>>> import numpy as np
>>> from numpy import linalg as LA
>>> np.set_printoptions(suppress=True, linewidth=140)
>>> def rnd(a):
...     return np.round(a, 3) + 0
... 
>>> arr = np.loadtxt("test14.csv", delimiter=",")
>>> arr
array([[0., 0., 0., 0., 0., 0., 0., 0., 0.],
       [0., 1., 0., 0., 0., 0., 0., 0., 0.],
       [0., 0., 0., 0., 0., 0., 0., 0., 0.],
       [0., 0., 0., 0., 0., 0., 0., 0., 0.],
       [0., 0., 0., 0., 0., 0., 0., 1., 0.],
       [0., 0., 0., 0., 0., 3., 0., 0., 0.],
       [0., 0., 0., 0., 0., 0., 2., 0., 0.],
       [0., 0., 0., 0., 0., 0., 0., 0., 0.],
       [0., 0., 1., 0., 0., 0., 0., 0., 0.]])
>>> A2 = np.array([[-3, 0, -2],
...     [-1, -2, 2],
...     [3, 3, 1],
...     [-3, 0, -2],
...     [2, -1, 3],
...     [2, -1, -3],
...     [3, -3, -3],
...     [0, 3, 2],
...     [-2, 0, 0]])
>>> A2.T @ arr.T
array([[ 0., -1.,  0.,  0.,  0.,  6.,  6.,  0.,  3.],
       [ 0., -2.,  0.,  0.,  3., -3., -6.,  0.,  3.],
       [ 0.,  2.,  0.,  0.,  2., -9., -6.,  0.,  1.]])
>>> LA.matrix_rank(np.vstack([arr, A2.T]))
np.int64(8)
>>> LA.matrix_rank(arr @ A2)
np.int64(3)
>>> np.einsum("ik,kj->ij", arr, A2)
array([[ 0.,  0.,  0.],
       [-1., -2.,  2.],
       [ 0.,  0.,  0.],
       [ 0.,  0.,  0.],
       [ 0.,  3.,  2.],
       [ 6., -3., -9.],
       [ 6., -6., -6.],
       [ 0.,  0.,  0.],
       [ 3.,  3.,  1.]])
>>> arr @ A2
array([[ 0.,  0.,  0.],
       [-1., -2.,  2.],
       [ 0.,  0.,  0.],
       [ 0.,  0.,  0.],
       [ 0.,  3.,  2.],
       [ 6., -3., -9.],
       [ 6., -6., -6.],
       [ 0.,  0.,  0.],
       [ 3.,  3.,  1.]])
>>> np.einsum("ij->j", arr)
array([0., 1., 1., 0., 0., 3., 2., 1., 0.])
>>> np.einsum("ik,kj->ji", arr, A2)
array([[ 0., -1.,  0.,  0.,  0.,  6.,  6.,  0.,  3.],
       [ 0., -2.,  0.,  0.,  3., -3., -6.,  0.,  3.],
       [ 0.,  2.,  0.,  0.,  2., -9., -6.,  0.,  1.]])
>>> J = np.load("w.npy")
>>> J
array([[-1.,  0.,  0.,  2.,  0.,  0.,  0.,  0.,  0.],
       [ 1., -1., -2.,  0.,  0.,  0.,  0.,  0.,  0.],
       [ 1.,  0.,  2.,  2.,  0.,  0.,  0.,  0.,  0.],
       [ 0., -2.,  0.,  2.,  0.,  0.,  0.,  0.,  0.],
       [ 0.,  0.,  0.,  0.,  1.,  1.,  3.,  0.,  1.],
       [ 0.,  0.,  0.,  0.,  1.,  0.,  3.,  2.,  1.],
       [ 0.,  0.,  0.,  0.,  0.,  3.,  3.,  0.,  1.],
       [ 0.,  0.,  0.,  0.,  3.,  0.,  3.,  0.,  3.],
       [ 0.,  0.,  0.,  0.,  3.,  2.,  2.,  2.,  1.]])
>>> rng = np.random.default_rng(680)
>>> labels = rng.permutation(9)
>>> labels
array([3, 6, 4, 2, 1, 7, 5, 8, 0])
>>> A2 = J[labels][:, labels]
>>> rnd(np.sort(np.abs(LA.eigvals(A2))))
array([1.419, 1.419, 1.716, 1.716, 2.   , 2.269, 2.269, 3.395, 7.524])
>>> np.diag(A2)
array([ 2.,  3.,  1.,  2., -1.,  0.,  0.,  1., -1.])
>>> np.allclose(A2, J)
False
